% ipython --no-banner

In [1]: import numpy as np

In [2]: np.set_printoptions(suppress=True, linewidth=140)

In [3]: A = np.loadtxt("out16.csv", delimiter=",")

In [4]: A.round(1)
Out[4]: 
array([[ 3.1, -0.4,  0.7],
       [ 0.4,  0.3, -0.3],
       [-1.1, -0.9,  0.8]])

In [5]: np.abs(np.diag(np.linalg.qr(A)[1])) > 1e-9
Out[5]: array([ True,  True, False])

In [6]: np.allclose(A[:-1].T @ np.linalg.lstsq(A[:-1].T, A[-1])[0], A[-1])
Out[6]: True

In [7]: np.linalg.lstsq(A[:-1].T, A[-1])[2]
Out[7]: np.int32(2)

In [8]: np.round(np.trace(np.linalg.pinv(A) @ A), 1)
Out[8]: np.float64(2.0)

In [9]: np.round(A @ np.linalg.pinv(A) @ A, 1)
Out[9]: 
array([[ 3.1, -0.4,  0.7],
       [ 0.4,  0.3, -0.3],
       [-1. , -0.9,  0.8]])

In [10]: X = np.load("dump.npy")

In [11]: X
Out[11]: 
array([[  8,   4,   4,   0],
       [ -9,  -2, -11,  -9],
       [ -2,   4, -14, -18]])

In [12]: # rows and columns are dependent

In [13]: np.linalg.matrix_rank(X, rtol=0.1)
Out[13]: np.int64(2)

In [14]: np.round(np.linalg.norm(X, 2) / np.linalg.norm(X), 1)
Out[14]: np.float64(0.9)

In [15]: np.linalg.lstsq(X[:-1].T, X[-1])[2]
Out[15]: np.int32(2)

In [16]: Uu, sv, vt = np.linalg.svd(X)

In [17]: sv.round(1) + 0
Out[17]: array([28. , 11.8,  0. ])

In [18]: A2 = Uu[:, :2] @ np.diag(sv[:2]) @ vt[:2]

In [19]: np.linalg.matrix_rank(X, rtol=0.05)
Out[19]: np.int64(2)

In [20]: np.linalg.matrix_rank(A2)
Out[20]: np.int64(2)

In [21]: A2.round(1) + 0
Out[21]: 
array([[  8.,   4.,   4.,   0.],
       [ -9.,  -2., -11.,  -9.],
       [ -2.,   4., -14., -18.]])

In [22]: W0 = np.loadtxt("block14.csv", delimiter=",")

In [23]: W0
Out[23]: 
array([[ 1.,  2.,  2.,  2.],
       [-3.,  2.,  2.,  0.]])

In [24]: # columns 1 and 2 are equal

In [25]: t3 = np.stack([W0, -1 * W0, W0[::-1]])

In [26]: np.linalg.matrix_rank(t3.reshape(3, -1))
Out[26]: np.int64(2)

In [27]: np.round(np.linalg.norm(t3, axis=(1, 2)), 1)
Out[27]: array([5.5, 5.5, 5.5])

In [28]: np.einsum("bij,cij->bc", t3, t3)
Out[28]: 
array([[ 30., -30.,  10.],
       [-30.,  30., -10.],
       [ 10., -10.,  30.]])

In [29]: def softmax(z):
    ...:     e = np.exp(z - z.max(axis=-1, keepdims=True))
    ...:     return e / e.sum(axis=-1, keepdims=True)
    ...: 

In [30]: softmax(W0).sum(axis=1)
Out[30]: array([1., 1.])

In [31]: np.round(softmax(10 * W0[0]), 1) + 0
Out[31]: array([0. , 0.3, 0.3, 0.3])

In [32]: np.round(softmax(W0[0] + 2), 1)
Out[32]: array([0.1, 0.3, 0.3, 0.3])

In [33]: scores = W0 @ W0.T / np.sqrt(4)

In [34]: np.round(softmax(scores + np.triu(np.full(scores.shape, -np.inf), 1)), 1) + 0
Out[34]: 
array([[1., 0.],
       [0., 1.]])

In [35]: np.round(softmax(scores), 1) + 0
Out[35]: 
array([[1., 0.],
       [0., 1.]])

In [36]: softmax(scores).round(6).argmax(axis=1)
Out[36]: array([0, 1])

In [37]: E = np.loadtxt("layer5.csv", delimiter=",")

In [38]: E.round(1)
Out[38]: 
array([[-17.9,  -5.8,   6.7],
       [ 14.8,  11.6,   6.9],
       [-13.6, -11.9,  -8.6],
       [ 17.7,   5. ,  -7.9],
       [-15.9, -11.1,  -5. ],
       [ 17.1,  10.1,   1.9],
       [ 16.4,   2.6, -11.1],
       [ 16. ,   2. , -11.9],
       [-17.7,  -5.1,   7.9],
       [  6.7,  -6.2, -17.8],
       [ 17.7,   5. ,  -8. ],
       [ 18.1,   8.1,  -2.7],
       [  3.4,  10.8,  16.5],
       [  9.9,  -4. , -16.9],
       [-18.1,  -6.8,   5.1],
       [-13.5,   0.9,  14.7],
       [-15.8, -11.1,  -5.1],
       [  8.3,  -5.1, -17.5],
       [ 14.9,  11.5,   6.7],
       [ -3.6, -10.8, -16.4]])

In [39]: # rank 2

In [40]: cen = E - E.mean(axis=0)

In [41]: Uu, sv, vt = np.linalg.svd(cen, full_matrices=False)

In [42]: np.abs(vt[0]).argmax()
Out[42]: np.int64(0)

In [43]: np.linalg.matrix_rank(cen)
Out[43]: np.int64(2)

In [44]: sv.round(1) + 0
Out[44]: array([71.2, 51.2,  0. ])

In [45]: np.searchsorted(np.cumsum(sv ** 2) / (sv ** 2).sum(), 0.9) + 1
Out[45]: np.int64(2)

In [46]: np.abs(Uu[:, 0]).argmax()
Out[46]: np.int64(14)

In [47]: d = np.linalg.norm(E[:, None] - E[None], axis=-1)

In [48]: d.shape
Out[48]: (20, 20)

In [49]: np.unravel_index(d.round(6).argmax(), d.shape)
Out[49]: (np.int64(3), np.int64(8))

In [50]: Uu, sv, vt = np.linalg.svd(E)

In [51]: np.argmax(sv[:-1] / (sv[1:] + 1e-6)) + 1
Out[51]: np.int64(2)

In [52]: A2 = Uu[:, :2] @ np.diag(sv[:2]) @ vt[:2]

In [53]: np.round(np.abs(E - A2).max(), 1)
Out[53]: np.float64(0.0)

In [54]: round(float(np.linalg.norm(E - A2) / np.linalg.norm(E)), 1)
Out[54]: 0.0

In [55]: round(np.linalg.norm(E - A2, 2), 1), np.round(sv[2], 1)
Out[55]: (np.float64(0.0), np.float64(0.0))

In [56]: np.linalg.matrix_rank(A2)
Out[56]: np.int64(2)

In [57]: arr = np.load("x.npy")

In [58]: arr
Out[58]: 
array([[0, 1, 1],
       [1, 0, 0],
       [1, 0, 0]])

In [59]: W = np.array([[4, 4, 3, 4, -5], [0, -2, -5, 5, -4], [0, -4, 4, -5, -3]])

In [60]: c = np.array([-2, -1, -2, 0, 1])

In [61]: hid = np.maximum(arr @ W + c, 0)

In [62]: (hid > 0).astype(int)
Out[62]: 
array([[0, 0, 0, 0, 0],
       [1, 1, 1, 1, 0],
       [1, 1, 1, 1, 0]])

In [63]: basis = np.array([[2, 5, 0], [2, 2, 3], [1, 5, 0], [0, 1, 2], [1, 4, 5]])

In [64]: W @ basis
Out[64]: 
array([[ 14,  27,  -5],
       [-13, -40, -16],
       [ -7,  -5, -37]])

In [65]: (hid @ basis).round(6).argmax(axis=1)
Out[65]: array([0, 1, 1])

In [66]: hid @ basis
Out[66]: 
array([[ 0,  0,  0],
       [11, 25, 17],
       [11, 25, 17]])

In [67]: rng = np.random.default_rng(92)

In [68]: idx = rng.permutation(3)

In [69]: idx
Out[69]: array([0, 2, 1])

In [70]: A2 = arr[idx][:, idx]

In [71]: np.diag(A2)
Out[71]: array([0, 0, 0])

In [72]: A2
Out[72]: 
array([[0, 1, 1],
       [1, 0, 0],
       [1, 0, 0]])

In [73]: w, vecs = np.linalg.eigh(arr)

In [74]: x = np.array([1, -3, 3])

In [75]: np.round(vecs * np.abs(w) @ vecs.T, 1) + 0
Out[75]: 
array([[1.4, 0. , 0. ],
       [0. , 0.7, 0.7],
       [0. , 0.7, 0.7]])

In [76]: x @ arr @ x / (x @ x), round(float(w[0]), 1), np.round(w[-1], 1)
Out[76]: (np.float64(0.0), -1.4, np.float64(1.4))

In [77]: (np.sign(vecs[:, -1].round(6)) == np.sign(vecs[0, -1].round(6))).astype(int)
Out[77]: array([1, 1, 1])

In [78]: np.round(vecs * np.maximum(w, 0) @ vecs.T, 1)
Out[78]: 
array([[0.7, 0.5, 0.5],
       [0.5, 0.4, 0.4],
       [0.5, 0.4, 0.4]])
